$ ipython --no-banner

In [1]: import numpy as np

In [2]: import numpy.linalg as la

In [3]: np.set_printoptions(precision=2, suppress=True, linewidth=160, legacy="1.25")

In [4]: tidy = lambda a: np.round(a, 2) + 0

In [5]: mat = np.loadtxt("data.csv", delimiter=",")

In [6]: mat
Out[6]: 
array([[-12.,  -6.,   9.,   1.],
       [  0.,  -8.,   0.,   0.],
       [-18.,  -7.,  15.,   2.],
       [  2., -17.,  -2.,   9.]])

In [7]: q = mat.astype(float).copy()

In [8]: for j in range(4):
   ...:     q[:, j] -= q[:, :j] @ (q[:, :j].T @ q[:, j])
   ...:     q[:, j] /= la.norm(q[:, j])
   ...: 

In [9]: tidy(q.T @ q)
Out[9]: 
array([[1., 0., 0., 0.],
       [0., 1., 0., 0.],
       [0., 0., 1., 0.],
       [0., 0., 0., 1.]])

In [10]: tidy(q.T @ mat)
Out[10]: 
array([[ 21.73,   7.55, -17.58,  -1.38],
       [  0.  ,  19.52,   0.4 ,  -8.33],
       [  0.  ,   0.  ,   0.83,   0.02],
       [  0.  ,   0.  ,   0.  ,   3.84]])

In [11]: arr = np.array([[0.0, 0.0, 2.0], [0.0, 0.0, 0.0], [2.0, 0.0, 0.0]])

In [12]: rk = la.matrix_rank(arr)

In [13]: rk
Out[13]: 2

In [14]: null = la.svd(arr)[2][rk:].T

In [15]: [int(la.matrix_rank(np.delete(arr, i, axis=0))) for i in range(3)]
Out[15]: [1, 2, 1]

In [16]: m1 = np.load("mat.npy")

In [17]: m1
Out[17]: 
array([[-4.,  6., -4.],
       [ 0., -2.,  0.],
       [ 0., -2.,  0.]])

In [18]: tidy(la.norm(m1, 1)), tidy(la.norm(m1, np.inf))
Out[18]: (10.0, 14.0)

In [19]: tidy(la.norm(m1[0] - m1[1]))
Out[19]: 9.8

In [20]: print(tidy(la.norm(m1, 2)))
8.51

In [21]: tidy(la.norm(m1, axis=1))
Out[21]: array([8.25, 2.  , 2.  ])

In [22]: tidy(la.norm(m1, "nuc"))
Out[22]: 10.39

In [23]: left, sv, VT = la.svd(m1)

In [24]: evecs = VT[:(sv > 1e-8).sum()]

In [25]: rng = np.random.default_rng(5790)

In [26]: x = m1[2] + -1 * m1[1] + rng.integers(2) * np.eye(3)[0]

In [27]: print(x)
[0. 0. 0.]

In [28]: np.allclose(evecs.T @ evecs @ x, x)
Out[28]: True

In [29]: print(tidy(np.diag(evecs.T @ evecs)))
[0.5 1.  0.5]

In [30]: tidy(evecs.T @ evecs)
Out[30]: 
array([[0.5, 0. , 0.5],
       [0. , 1. , 0. ],
       [0.5, 0. , 0.5]])

In [31]: la.matrix_rank(np.vstack([m1, x]))
Out[31]: 2
